$ python -q
>>> import numpy as np
>>> import numpy.linalg as la
>>> np.set_printoptions(precision=3, suppress=True, linewidth=160, legacy="1.25")
>>> tidy = lambda a: np.round(a, 3) + 0
>>> m1 = np.load("block13.npy")
>>> m1
array([[26, 26, 26, 26, 12, 20, 16, 12, 19, 21],
       [26, 43, 34, 28, 20, 38, 28, 24, 34, 30],
       [26, 34, 45, 39, 22, 34, 27, 23, 25, 26],
       [26, 28, 39, 46, 28, 35, 27, 24, 26, 28],
       [12, 20, 22, 28, 31, 34, 17, 24, 18, 25],
       [20, 38, 34, 35, 34, 54, 34, 30, 30, 38],
       [16, 28, 27, 27, 17, 34, 37, 25, 28, 25],
       [12, 24, 23, 24, 24, 30, 25, 33, 28, 28],
       [19, 34, 25, 26, 18, 30, 28, 28, 40, 29],
       [21, 30, 26, 28, 25, 38, 25, 28, 29, 44]])
>>> w, evecs = la.eigvalsh(m1)
Traceback (most recent call last):
  File "<python-input-6>", line 1, in <module>
    w, evecs = la.eigvalsh(m1)
    ^^^^^^^^
ValueError: too many values to unpack (expected 2)
>>> w, evecs = la.eigh(m1)
>>> tidy(evecs @ np.diag(w) @ evecs.T)
array([[26., 26., 26., 26., 12., 20., 16., 12., 19., 21.],
       [26., 43., 34., 28., 20., 38., 28., 24., 34., 30.],
       [26., 34., 45., 39., 22., 34., 27., 23., 25., 26.],
       [26., 28., 39., 46., 28., 35., 27., 24., 26., 28.],
       [12., 20., 22., 28., 31., 34., 17., 24., 18., 25.],
       [20., 38., 34., 35., 34., 54., 34., 30., 30., 38.],
       [16., 28., 27., 27., 17., 34., 37., 25., 28., 25.],
       [12., 24., 23., 24., 24., 30., 25., 33., 28., 28.],
       [19., 34., 25., 26., 18., 30., 28., 28., 40., 29.],
       [21., 30., 26., 28., 25., 38., 25., 28., 29., 44.]])
>>> (w > 1e-8).sum(), (w < -1e-8).sum()
(10, 0)
>>> tidy(np.abs(evecs[:, -1]))
array([0.228, 0.344, 0.339, 0.345, 0.26 , 0.394, 0.298, 0.281, 0.311, 0.331])
>>> q, _ = la.qr(np.array([[1.0, 0.2, 0.8, 0.9, 1.5, 0.9, 0.7, -0.2, -1.6],
...     [-0.9, -1.2, 0.6, 0.0, -0.2, 0.3, -0.7, 2.5, 0.9],
...     [-0.7, -0.1, -0.6, -0.6, 2.0, 0.4, 1.0, -0.2, -0.6],
...     [0.8, -0.9, -3.0, -0.8, 0.3, 0.5, -0.7, -0.5, -0.1],
...     [-0.9, -0.4, -2.6, 0.2, 0.3, 0.0, 0.1, 0.4, -1.1],
...     [-0.7, 0.3, -1.1, 0.4, -0.6, -0.9, -0.5, -1.6, 1.1],
...     [-0.7, -1.2, -0.7, 0.7, -0.9, -0.8, 1.8, -1.1, 0.8],
...     [1.5, 0.1, -0.7, -1.5, -1.5, -0.9, -0.9, 0.3, 1.3],
...     [-0.3, 0.1, -1.1, 1.1, 0.6, -0.2, 1.4, -0.5, 0.9]]))
>>> X = q[:, :3]
>>> tidy(X)
array([[-0.376, -0.024,  0.163],
       [ 0.338, -0.517,  0.395],
       [ 0.263,  0.038, -0.133],
       [-0.301, -0.58 , -0.511],
       [ 0.338, -0.094, -0.55 ],
       [ 0.263,  0.25 , -0.341],
       [ 0.263, -0.543,  0.086],
       [-0.564, -0.142, -0.168],
       [ 0.113,  0.092, -0.291]])
>>> P = X @ la.solve(X.T @ X, X.T)
>>> la.matrix_rank(np.eye(9) - P)
6
>>> Y = X / la.norm(X, axis=1, keepdims=True)
>>> cov = Y @ Y.T
>>> tidy(np.degrees(np.arccos(np.clip(cov[8, 6], -1, 1))))
103.165
>>> print((np.abs(cov) > 0.9).astype(int))
[[1 0 1 0 0 0 0 0 0]
 [0 1 0 0 0 0 1 0 0]
 [1 0 1 0 0 0 0 0 0]
 [0 0 0 1 0 0 0 0 0]
 [0 0 0 0 1 0 0 0 0]
 [0 0 0 0 0 1 0 0 1]
 [0 1 0 0 0 0 1 0 0]
 [0 0 0 0 0 0 0 1 0]
 [0 0 0 0 0 1 0 0 1]]
>>> np.argwhere(np.triu(np.abs(cov) > 0.95, 1))
array([[0, 2]])
>>> data = np.load("layer19.npy")
>>> data
array([[-0.3  , -0.7  ,  0.2  ,  1.7  ,  0.2  ],
       [ 0.2  , -0.4  , -0.3  , -2.2  ,  1.1  ],
       [ 0.5  ,  0.3  ,  0.4  ,  1.2  , -2.5  ],
       [-0.384, -0.722,  0.285,  1.807,  0.042],
       [-0.9  , -0.6  ,  1.9  ,  0.3  ,  1.4  ]])
>>> u, g = data[2], data[4]
>>> u @ g
-3.01
>>> u @ u
8.19
>>> pr = (u @ g) / (u @ u) * u
>>> tidy(g - pr)
array([-0.716, -0.49 ,  2.047,  0.741,  0.481])
>>> (g - pr) @ u
0.0
>>> print(tidy(pr))
[-0.184 -0.11  -0.147 -0.441  0.919]
>>> tidy(la.norm(u + g) ** 2 + la.norm(u - g) ** 2)
30.04
>>> q = data.astype(float).copy()
>>> for j in range(5):
...     q[:, j] -= q[:, :j] @ (q[:, :j].T @ q[:, j])
...     q[:, j] /= la.norm(q[:, j])
... 
>>> tidy(q.T @ q)
array([[1., 0., 0., 0., 0.],
       [0., 1., 0., 0., 0.],
       [0., 0., 1., 0., 0.],
       [0., 0., 0., 1., 0.],
       [0., 0., 0., 0., 1.]])
>>> vec = np.array([1, 0, 2, -1, 0])
>>> target = data @ vec
>>> b, lr = np.zeros(5), 1 / la.norm(data, 2) ** 2
>>> for i in range(6):
...     b -= lr * data.T @ (data @ b - target)
...     if i % 2 == 0: print(i, round(la.norm(data @ b - target), 3))
... 
0 2.616
2 1.943
4 1.454
>>> print(tidy(b))
[-0.094  0.09   1.045 -0.845  0.031]
>>> q, evecs = la.qr(data[:, :1])[0], la.qr(data[:, 1:])[0]
>>> sig = la.svd(q.T @ evecs, compute_uv=False)
>>> print(tidy(np.degrees(np.arccos(sig.clip(0, 1)))))
[3.575]
>>> tidy(la.norm(q @ q.T - evecs @ evecs.T, 2))
1.0
